$ python3 -q
>>> import numpy as np
>>> from numpy import linalg as LA
>>> np.set_printoptions(precision=3, suppress=True, linewidth=140, legacy="1.25")
>>> m1 = np.array([[105, 42, -92], [42, 54, -28], [-92, -28, 88]])
>>> m1
array([[105,  42, -92],
       [ 42,  54, -28],
       [-92, -28,  88]])
>>> # symmetric
>>> round(float(LA.norm(m1, 1)), 3), round(LA.norm(m1, np.inf), 3)
(239.0, 239.0)
>>> LA.norm(m1, axis=1)
array([145.784,  73.919, 130.353])
>>> m1[1] @ m1[0]
9254
>>> round(LA.norm(m1, 2), 3)
205.373
>>> np.round(LA.norm(m1, "nuc"), 3)
247.0
>>> (m1 - m1.T) / 2
array([[0., 0., 0.],
       [0., 0., 0.],
       [0., 0., 0.]])
>>> round(float(np.abs(LA.eigvals(m1)).max()), 3)
205.373
>>> m1 @ m1
array([[ 21253,   9254, -18932],
       [  9254,   5464,  -7840],
       [-18932,  -7840,  16992]])
>>> (m1 + m1.T) / 2
array([[105.,  42., -92.],
       [ 42.,  54., -28.],
       [-92., -28.,  88.]])
>>> np.allclose(m1 @ m1.T, m1.T @ m1)
True
>>> np.trace(m1)
247
>>> out = LA.inv(m1)
>>> round(float(LA.slogdet(m1)[0]), 3)
1.0
>>> LA.inv(out)
array([[105.,  42., -92.],
       [ 42.,  54., -28.],
       [-92., -28.,  88.]])
>>> (np.abs(out) > 1e-9).astype(int)
array([[1, 1, 1],
       [1, 1, 1],
       [1, 1, 1]])
>>> E = np.load("x.npy")
>>> E
array([[ 3,  2, -1,  3],
       [ 0,  0,  0,  0],
       [15, 10, -5, 15]])
>>> # rows and columns are dependent
>>> U, sig, Vh = LA.svd(E)
>>> sig.round(3) + 0
array([24.454,  0.   ,  0.   ])
>>> out = U[:, :1] @ np.diag(sig[:1]) @ Vh[:1]
>>> round(float(np.abs(E - out).max()), 3)
0.0
>>> LA.matrix_rank(E, rtol=0.05)
1
>>> round(LA.norm(E - out) / LA.norm(E), 3)
0.0
>>> out
array([[ 3.,  2., -1.,  3.],
       [ 0.,  0.,  0.,  0.],
       [15., 10., -5., 15.]])
>>> out = np.array([[-1, 0], [-2, 1]])
>>> W2 = np.kron(out, E)
>>> W2.shape
(6, 8)
>>> vec = np.array([-1, -2, -1, 1])
>>> a = np.maximum(E @ vec, 0)
>>> E * (a > 1e-9)[:, None]
array([[0, 0, 0, 0],
       [0, 0, 0, 0],
       [0, 0, 0, 0]])
>>> np.maximum(E @ vec, 0) - np.maximum(-E @ vec, 0)
array([ -3,   0, -15])
>>> a
array([0, 0, 0])
>>> LA.cond(E) > 100
True
>>> LA.matrix_rank(E, rtol=0.1)
1
>>> np.argsort(-LA.norm(E, axis=0).round(6), kind="stable")[:3]
array([0, 3, 1])
>>> [round(float(x), 3) for x in LA.svd(E, compute_uv=False)[:3]]
[24.454, 0.0, 0.0]
>>> W0 = np.array([[2, 2, 2, 2], [0, 3, 2, 3], [1, 1, 2, 1], [0, 1, 1, 1]])
>>> W0
array([[2, 2, 2, 2],
       [0, 3, 2, 3],
       [1, 1, 2, 1],
       [0, 1, 1, 1]])
>>> out = W0[0, 0] * W0[1:] - np.outer(W0[1:, 0], W0[0])
>>> out
array([[0, 6, 4, 6],
       [0, 0, 2, 0],
       [0, 2, 2, 2]])
>>> LA.matrix_rank(out), LA.matrix_rank(W0)
(2, 3)
